% ipython --no-banner

In [1]: import numpy as np

In [2]: import numpy.linalg as la

In [3]: np.set_printoptions(precision=1, suppress=True, linewidth=160)

In [4]: rnd = lambda a: np.round(a, 1) + 0

In [5]: J = np.loadtxt("a.csv", delimiter=",")

In [6]: J
Out[6]: 
array([[ 1. ,  0. ,  0. ,  0. ,  0. ,  0. ,  0. ,  0. ,  0. ],
       [ 0. ,  1. ,  0. ,  0. ,  0. ,  0. ,  0. ,  0. ,  0. ],
       [ 0. ,  0. ,  1. ,  0. ,  0. ,  0. ,  0. ,  0. ,  0. ],
       [ 0. ,  0. ,  0. ,  1. ,  0. ,  0. ,  0. ,  0. ,  0. ],
       [ 0. ,  0. ,  0. ,  0. ,  1. ,  0. ,  0. ,  0. ,  0. ],
       [ 0. ,  0. ,  0. ,  0. ,  0. ,  0.8,  0. , -0.6,  0. ],
       [ 0. ,  0. ,  0. ,  0. ,  0. ,  0. ,  1. ,  0. ,  0. ],
       [ 0. ,  0. ,  0. ,  0. ,  0. ,  0.6,  0. ,  0.8,  0. ],
       [ 0. ,  0. ,  0. ,  0. ,  0. ,  0. ,  0. ,  0. ,  1. ]])

In [7]: t = np.radians(15)

In [8]: r_ = np.eye(9)

In [9]: r_[5, 5] = r_[4, 4] = np.cos(t)

In [10]: r_[5, 4], r_[4, 5] = -np.sin(t), np.sin(t)

In [11]: rnd(r_)
Out[11]: 
array([[ 1. ,  0. ,  0. ,  0. ,  0. ,  0. ,  0. ,  0. ,  0. ],
       [ 0. ,  1. ,  0. ,  0. ,  0. ,  0. ,  0. ,  0. ,  0. ],
       [ 0. ,  0. ,  1. ,  0. ,  0. ,  0. ,  0. ,  0. ,  0. ],
       [ 0. ,  0. ,  0. ,  1. ,  0. ,  0. ,  0. ,  0. ,  0. ],
       [ 0. ,  0. ,  0. ,  0. ,  1. ,  0.3,  0. ,  0. ,  0. ],
       [ 0. ,  0. ,  0. ,  0. , -0.3,  1. ,  0. ,  0. ,  0. ],
       [ 0. ,  0. ,  0. ,  0. ,  0. ,  0. ,  1. ,  0. ,  0. ],
       [ 0. ,  0. ,  0. ,  0. ,  0. ,  0. ,  0. ,  1. ,  0. ],
       [ 0. ,  0. ,  0. ,  0. ,  0. ,  0. ,  0. ,  0. ,  1. ]])

In [12]: out = J @ r_.T

In [13]: rnd(la.det(r_)), rnd(np.trace(r_))
Out[13]: (np.float64(1.0), np.float64(8.9))

In [14]: rnd(la.svd(J, compute_uv=False)), rnd(la.svd(out, compute_uv=False))
Out[14]: 
(array([1., 1., 1., 1., 1., 1., 1., 1., 1.]),
 array([1., 1., 1., 1., 1., 1., 1., 1., 1.]))

In [15]: np.allclose(la.norm(J, axis=1), la.norm(out, axis=1))
Out[15]: True

In [16]: M = np.load("m.npy")

In [17]: M
Out[17]: 
array([[ 4,  4,  4,  4,  4,  4,  4,  4,  4,  4],
       [ 4,  8,  8,  8,  8,  8,  8,  8,  8,  8],
       [ 4,  8, 12, 12, 12, 12, 12, 12, 12, 12],
       [ 4,  8, 12, 16, 16, 16, 16, 16, 16, 16],
       [ 4,  8, 12, 16, 20, 20, 20, 20, 20, 20],
       [ 4,  8, 12, 16, 20, 24, 24, 24, 24, 24],
       [ 4,  8, 12, 16, 20, 24, 28, 28, 28, 28],
       [ 4,  8, 12, 16, 20, 24, 28, 32, 32, 32],
       [ 4,  8, 12, 16, 20, 24, 28, 32, 36, 36],
       [ 4,  8, 12, 16, 20, 24, 28, 32, 36, 40]])

In [18]: ev, V = la.eigh(M)

In [19]: vec = np.array([3, -3, 3, 1, 3, 1, 0, 1, -3, 1])

In [20]: rnd(V * np.maximum(ev, 0) @ V.T)
Out[20]: 
array([[ 4.,  4.,  4.,  4.,  4.,  4.,  4.,  4.,  4.,  4.],
       [ 4.,  8.,  8.,  8.,  8.,  8.,  8.,  8.,  8.,  8.],
       [ 4.,  8., 12., 12., 12., 12., 12., 12., 12., 12.],
       [ 4.,  8., 12., 16., 16., 16., 16., 16., 16., 16.],
       [ 4.,  8., 12., 16., 20., 20., 20., 20., 20., 20.],
       [ 4.,  8., 12., 16., 20., 24., 24., 24., 24., 24.],
       [ 4.,  8., 12., 16., 20., 24., 28., 28., 28., 28.],
       [ 4.,  8., 12., 16., 20., 24., 28., 32., 32., 32.],
       [ 4.,  8., 12., 16., 20., 24., 28., 32., 36., 36.],
       [ 4.,  8., 12., 16., 20., 24., 28., 32., 36., 40.]])

In [21]: vec @ M @ vec
Out[21]: np.int64(584)

In [22]: rnd(J @ J)
Out[22]: 
array([[ 1. ,  0. ,  0. ,  0. ,  0. ,  0. ,  0. ,  0. ,  0. ],
       [ 0. ,  1. ,  0. ,  0. ,  0. ,  0. ,  0. ,  0. ,  0. ],
       [ 0. ,  0. ,  1. ,  0. ,  0. ,  0. ,  0. ,  0. ,  0. ],
       [ 0. ,  0. ,  0. ,  1. ,  0. ,  0. ,  0. ,  0. ,  0. ],
       [ 0. ,  0. ,  0. ,  0. ,  1. ,  0. ,  0. ,  0. ,  0. ],
       [ 0. ,  0. ,  0. ,  0. ,  0. ,  0.3,  0. , -1. ,  0. ],
       [ 0. ,  0. ,  0. ,  0. ,  0. ,  0. ,  1. ,  0. ,  0. ],
       [ 0. ,  0. ,  0. ,  0. ,  0. ,  1. ,  0. ,  0.3,  0. ],
       [ 0. ,  0. ,  0. ,  0. ,  0. ,  0. ,  0. ,  0. ,  1. ]])

In [23]: (la.matrix_power((J != 0) + (J.T != 0) + np.eye(9), 9) > 0).astype(int)
Out[23]: 
array([[1, 0, 0, 0, 0, 0, 0, 0, 0],
       [0, 1, 0, 0, 0, 0, 0, 0, 0],
       [0, 0, 1, 0, 0, 0, 0, 0, 0],
       [0, 0, 0, 1, 0, 0, 0, 0, 0],
       [0, 0, 0, 0, 1, 0, 0, 0, 0],
       [0, 0, 0, 0, 0, 1, 0, 1, 0],
       [0, 0, 0, 0, 0, 0, 1, 0, 0],
       [0, 0, 0, 0, 0, 1, 0, 1, 0],
       [0, 0, 0, 0, 0, 0, 0, 0, 1]])

In [24]: np.flatnonzero(la.matrix_power((J != 0) + (J.T != 0) + np.eye(9), 9)[3])
Out[24]: array([3])

In [25]: (J != 0).astype(int)
Out[25]: 
array([[1, 0, 0, 0, 0, 0, 0, 0, 0],
       [0, 1, 0, 0, 0, 0, 0, 0, 0],
       [0, 0, 1, 0, 0, 0, 0, 0, 0],
       [0, 0, 0, 1, 0, 0, 0, 0, 0],
       [0, 0, 0, 0, 1, 0, 0, 0, 0],
       [0, 0, 0, 0, 0, 1, 0, 1, 0],
       [0, 0, 0, 0, 0, 0, 1, 0, 0],
       [0, 0, 0, 0, 0, 1, 0, 1, 0],
       [0, 0, 0, 0, 0, 0, 0, 0, 1]])

In [26]: E = np.load("dump.npy")

In [27]: rnd(E)
Out[27]: 
array([[ 0.6,  0.1, -0.1,  0.1, -0.4,  0. ,  0.1,  0. ],
       [ 0.1,  0.9,  0. ,  0. ,  0.2, -0.1,  0. ,  0. ],
       [-0.1,  0. ,  0.9,  0.1,  0. , -0.1,  0.1,  0.1],
       [ 0.1,  0. ,  0.1,  0.7,  0. ,  0.3, -0.3, -0.1],
       [-0.4,  0.2,  0. ,  0. ,  0.5,  0.2,  0. , -0.1],
       [ 0. , -0.1, -0.1,  0.3,  0.2,  0.7,  0.3,  0.2],
       [ 0.1,  0. ,  0.1, -0.3,  0. ,  0.3,  0.7, -0.2],
       [ 0. ,  0. ,  0.1, -0.1, -0.1,  0.2, -0.2,  0.9]])

In [28]: r = la.matrix_rank(E)

In [29]: r
Out[29]: np.int64(6)

In [30]: ns = la.svd(E)[2][r:].T

In [31]: rnd(E @ ns)
Out[31]: 
array([[0., 0.],
       [0., 0.],
       [0., 0.],
       [0., 0.],
       [0., 0.],
       [0., 0.],
       [0., 0.],
       [0., 0.]])

In [32]: np.allclose(E @ ns, 0)
Out[32]: True

In [33]: [int(la.matrix_rank(E[:i])) for i in range(1, len(E) + 1)]
Out[33]: [1, 2, 3, 4, 5, 6, 6, 6]

In [34]: rnd(ns @ ns.T)
Out[34]: 
array([[ 0.4, -0.1,  0.1, -0.1,  0.4,  0. , -0.1,  0. ],
       [-0.1,  0.1,  0. ,  0. , -0.2,  0.1,  0. ,  0. ],
       [ 0.1,  0. ,  0.1, -0.1,  0. ,  0.1, -0.1, -0.1],
       [-0.1,  0. , -0.1,  0.3,  0. , -0.3,  0.3,  0.1],
       [ 0.4, -0.2,  0. ,  0. ,  0.5, -0.2,  0. ,  0.1],
       [ 0. ,  0.1,  0.1, -0.3, -0.2,  0.3, -0.3, -0.2],
       [-0.1,  0. , -0.1,  0.3,  0. , -0.3,  0.3,  0.2],
       [ 0. ,  0. , -0.1,  0.1,  0.1, -0.2,  0.2,  0.1]])

In [35]: [int(la.matrix_rank(E[:, :j + 1])) for j in range(8)]
Out[35]: [1, 2, 3, 4, 5, 6, 6, 6]

In [36]: la.cond(E) > 100
Out[36]: np.True_

In [37]: la.matrix_rank(E, rtol=0.1)
Out[37]: np.int64(6)

In [38]: np.argsort(-la.norm(E, axis=0).round(6), kind="stable")[:3]
Out[38]: array([1, 2, 7])

In [39]: vec = np.array([2, -1, 2, -1, 1, -2, 1, 1])

In [40]: rnd((vec - E @ vec) @ (E @ vec))
Out[40]: np.float64(0.0)

In [41]: rnd(E @ E @ vec)
Out[41]: array([ 0.5, -0.2,  2. , -1.2, -1. , -1.1,  0.9,  0.5])

In [42]: np.trace(E)
Out[42]: np.float64(6.0)

In [43]: rnd(np.eye(8) - E)
Out[43]: 
array([[ 0.4, -0.1,  0.1, -0.1,  0.4,  0. , -0.1,  0. ],
       [-0.1,  0.1,  0. ,  0. , -0.2,  0.1,  0. ,  0. ],
       [ 0.1,  0. ,  0.1, -0.1,  0. ,  0.1, -0.1, -0.1],
       [-0.1,  0. , -0.1,  0.3,  0. , -0.3,  0.3,  0.1],
       [ 0.4, -0.2,  0. ,  0. ,  0.5, -0.2,  0. ,  0.1],
       [ 0. ,  0.1,  0.1, -0.3, -0.2,  0.3, -0.3, -0.2],
       [-0.1,  0. , -0.1,  0.3,  0. , -0.3,  0.3,  0.2],
       [ 0. ,  0. , -0.1,  0.1,  0.1, -0.2,  0.2,  0.1]])

In [44]: rnd(E @ vec)
Out[44]: array([ 0.5, -0.2,  2. , -1.2, -1. , -1.1,  0.9,  0.5])

In [45]: np.allclose(E @ E.T, E.T @ E)
Out[45]: True

In [46]: rnd(np.sort(np.abs(la.eigvals(E))))
Out[46]: array([0., 0., 1., 1., 1., 1., 1., 1.])

In [47]: rnd(la.matrix_power(E, 3))
Out[47]: 
array([[ 0.6,  0.1, -0.1,  0.1, -0.4,  0. ,  0.1,  0. ],
       [ 0.1,  0.9,  0. ,  0. ,  0.2, -0.1,  0. ,  0. ],
       [-0.1,  0. ,  0.9,  0.1,  0. , -0.1,  0.1,  0.1],
       [ 0.1,  0. ,  0.1,  0.7,  0. ,  0.3, -0.3, -0.1],
       [-0.4,  0.2,  0. ,  0. ,  0.5,  0.2,  0. , -0.1],
       [ 0. , -0.1, -0.1,  0.3,  0.2,  0.7,  0.3,  0.2],
       [ 0.1,  0. ,  0.1, -0.3,  0. ,  0.3,  0.7, -0.2],
       [ 0. ,  0. ,  0.1, -0.1, -0.1,  0.2, -0.2,  0.9]])

In [48]: rnd(E @ E)
Out[48]: 
array([[ 0.6,  0.1, -0.1,  0.1, -0.4,  0. ,  0.1,  0. ],
       [ 0.1,  0.9,  0. ,  0. ,  0.2, -0.1,  0. ,  0. ],
       [-0.1,  0. ,  0.9,  0.1,  0. , -0.1,  0.1,  0.1],
       [ 0.1,  0. ,  0.1,  0.7,  0. ,  0.3, -0.3, -0.1],
       [-0.4,  0.2,  0. ,  0. ,  0.5,  0.2,  0. , -0.1],
       [ 0. , -0.1, -0.1,  0.3,  0.2,  0.7,  0.3,  0.2],
       [ 0.1,  0. ,  0.1, -0.3,  0. ,  0.3,  0.7, -0.2],
       [ 0. ,  0. ,  0.1, -0.1, -0.1,  0.2, -0.2,  0.9]])

In [49]: ev, V = la.eigh(E)

In [50]: vec = np.array([-5, 1, -4, 3, 4, -4, -1, -4])

In [51]: rnd(vec @ E @ vec / (vec @ vec)), rnd(ev[0]), rnd(ev[-1])
Out[51]: (np.float64(0.9), np.float64(0.0), np.float64(1.0))

In [52]: rnd(V * np.abs(ev) @ V.T)
Out[52]: 
array([[ 0.6,  0.1, -0.1,  0.1, -0.4,  0. ,  0.1,  0. ],
       [ 0.1,  0.9,  0. ,  0. ,  0.2, -0.1,  0. ,  0. ],
       [-0.1,  0. ,  0.9,  0.1,  0. , -0.1,  0.1,  0.1],
       [ 0.1,  0. ,  0.1,  0.7,  0. ,  0.3, -0.3, -0.1],
       [-0.4,  0.2,  0. ,  0. ,  0.5,  0.2,  0. , -0.1],
       [ 0. , -0.1, -0.1,  0.3,  0.2,  0.7,  0.3,  0.2],
       [ 0.1,  0. ,  0.1, -0.3,  0. ,  0.3,  0.7, -0.2],
       [ 0. ,  0. ,  0.1, -0.1, -0.1,  0.2, -0.2,  0.9]])

In [53]: X = np.load("case7.npy")

In [54]: X
Out[54]: 
array([[ -1. ,   0.2,   4.1,  10.3,  -4. ,  -7.7,   0.8,  -0.1,   0. ],
       [  1.9,   0.1,  -2.3,  -2.5,   1.6,  -2.9,  -0.7,  -0.6,  -0.1],
       [ -0.3,   0.1,  -2.6,   8.2,  -0.3,  45.1,  -0.2,   0.2,   0. ],
       [ -0.2,  -0.3,   1.4, -11.3,  -0.8,   5.1,  -0.3,   0.3,   0. ],
       [  1.4,   0. ,  -0.5,   3.9,  -0.5, -33.1,  -0.3,  -0.1,   0.1],
       [ -0.6,   0. ,  -0.6,  -7.2,  -9.9,   5.3,   0.5,   0. ,   0.1],
       [ -1.7,   0.2,  -1.8, -15. ,   5.9,  -7.1,  -0.2,  -0.1,   0. ],
       [ -1.8,  -0.1,   1. ,  -3.7,  -5.9,  19.1,   0.8,   0.3,   0. ],
       [ -0.1,   0.2,   2.9,   0.8,  -3.9,  12.5,  -0.1,  -0.5,   0. ],
       [ -0.9,  -0.1,   0.9,  -7.5,  -5.6,  11.3,   0.9,  -0.1,  -0.1],
       [ -0.4,  -0.1,   1.1,  -5.8,   9.7, -24.8,   0.5,   0. ,  -0.1],
       [ -0.4,  -0.1,  -2.1,  -9. ,  -3.3,  25.3,  -0.1,  -0.3,  -0.1],
       [ -0.3,   0.1,  -2.8,  13.2,  -0.5, -14.9,  -0.5,   0. ,   0.1],
       [  0.1,   0.3,   1.4, -18.1,   9.4,  18.8,  -1.7,   0. ,  -0.1],
       [  1.1,   0.2,   3.8, -12. ,   9.4,   6.5,   0.5,  -0.3,   0. ],
       [ -0.3,   0. ,  -0.6,  11.2,   1.6,   7.4,   0.4,   0.1,  -0.1],
       [ -1.3,   0.2,  -0.2,  -1.6,  -1.4,  16. ,  -0.5,  -0.3,   0. ],
       [  0.8,  -0.1,  -0.5,  12.4,  -6.3,  13.4,   0. ,  -0.1,   0. ],
       [  0.9,   0. ,   2.2,  13.5,   5.6,   5.3,   0.3,   0.1,   0. ],
       [  0.7,   0. ,   1.4,  -6.9,  -5.1, -12. ,   0.5,   0. ,  -0.1],
       [ -1.8,   0.3,  -1. ,  10.6,   0. , -14.7,   0.4,   0.1,   0. ],
       [  0.5,   0.2,   0.3,   9.1,   6. , -23.3,  -0.3,  -0.5,   0. ],
       [ -0.1,  -0.1,   0. ,  -5.8,  -4.2, -34.5,   1.1,   0. ,   0. ],
       [  0.1,  -0.2,  -0.9,   5.5,   4.6,  -6.2,   0.6,  -0.2,  -0.1],
       [  0.5,   0.1,  -1.5,  -6.8,   3.2, -13.6,  -0.3,   0. ,   0. ],
       [ -0.9,  -0.1,   0.1,  -2.1,  -4.4,   5.4,   0.4,  -0.1,   0.1],
       [ -0.8,   0. ,   1.9,   0.6,  -1.9,  21.2,   0.3,  -0.1,   0. ],
       [  1.7,  -0.2,  -1.8,   9.8,  -0.3,   5.2,   0.1,   0. ,   0. ],
       [  0.2,   0.3,   0. ,   3. ,  -1.4, -11.8,  -0.5,  -0.2,  -0.1],
       [  0.1,   0. ,   0.3,  -9.7,   8.5,   8.1,   0.8,   0.3,   0.1],
       [ -0.4,   0.1,  -1.6,  -0.9,  -5.4,  20.2,   0.4,  -0.5,   0. ],
       [  2.5,  -0.3,  -3.8, -11.5,  -9.8, -11.3,  -0.2,  -0.1,   0.1],
       [  0.4,   0.2,  -0.7,  10.1,  -1.9,  20.1,   0.3,  -0.1,   0. ],
       [  0. ,   0.2,  -5. ,   0.6,   2.3, -21. ,   1.3,  -0.2,   0.1],
       [ -0.3,   0.3,   1. ,  -3.8,   0.5,  -2.8,   0.2,  -0.2,   0. ]])

In [55]: proj = X @ la.solve(X.T @ X, X.T)

In [56]: rnd(la.eigvalsh(proj))
Out[56]: array([0., 0., 0., 0., 0., 0., 0., 0., 0., 0., 0., 0., 0., 0., 0., 0., 0., 0., 0., 0., 0., 0., 0., 0., 0., 0., 1., 1., 1., 1., 1., 1., 1., 1., 1.])

In [57]: np.allclose(proj @ proj, proj)
Out[57]: True

In [58]: mat = np.array([[-2.3, 1.0, -1.2, 1.6, -0.4, -0.3],
    ...:     [-1.1, -1.9, -0.3, 1.6, 0.8, 0.1],
    ...:     [-0.6, 1.1, 0.5, -0.2, -0.2, -0.3],
    ...:     [1.3, 0.2, -0.1, -0.4, -0.9, -0.2],
    ...:     [-0.8, -1.2, -0.4, -1.1, 2.9, 0.8],
    ...:     [-0.4, -0.3, -0.2, 0.9, -1.7, 1.1],
    ...:     [0.8, 0.5, 1.1, -0.2, 2.4, -1.8],
    ...:     [-0.3, -0.6, -0.9, -0.6, -0.5, 0.7],
    ...:     [-0.8, -1.4, -0.2, 0.8, 0.7, 0.3],
    ...:     [-1.0, 0.6, -0.2, 2.6, 0.1, -0.7],
    ...:     [0.5, -1.6, -0.6, -0.4, -0.6, 1.8]])

In [59]: mat
Out[59]: 
array([[-2.3,  1. , -1.2,  1.6, -0.4, -0.3],
       [-1.1, -1.9, -0.3,  1.6,  0.8,  0.1],
       [-0.6,  1.1,  0.5, -0.2, -0.2, -0.3],
       [ 1.3,  0.2, -0.1, -0.4, -0.9, -0.2],
       [-0.8, -1.2, -0.4, -1.1,  2.9,  0.8],
       [-0.4, -0.3, -0.2,  0.9, -1.7,  1.1],
       [ 0.8,  0.5,  1.1, -0.2,  2.4, -1.8],
       [-0.3, -0.6, -0.9, -0.6, -0.5,  0.7],
       [-0.8, -1.4, -0.2,  0.8,  0.7,  0.3],
       [-1. ,  0.6, -0.2,  2.6,  0.1, -0.7],
       [ 0.5, -1.6, -0.6, -0.4, -0.6,  1.8]])

In [60]: left, s, VT = la.svd(mat, full_matrices=False)

In [61]: (s > 1e-8).sum()
Out[61]: np.int64(6)

In [62]: rnd(s / s[0])
Out[62]: array([1. , 0.9, 0.9, 0.5, 0.2, 0.2])

In [63]: rnd(left.T @ mat @ VT.T)
Out[63]: 
array([[5. , 0. , 0. , 0. , 0. , 0. ],
       [0. , 4.6, 0. , 0. , 0. , 0. ],
       [0. , 0. , 4.5, 0. , 0. , 0. ],
       [0. , 0. , 0. , 2.4, 0. , 0. ],
       [0. , 0. , 0. , 0. , 1.1, 0. ],
       [0. , 0. , 0. , 0. , 0. , 0.8]])

In [64]: rnd(np.sqrt((s ** 2).sum())), rnd(la.norm(mat))
Out[64]: (np.float64(8.6), np.float64(8.6))
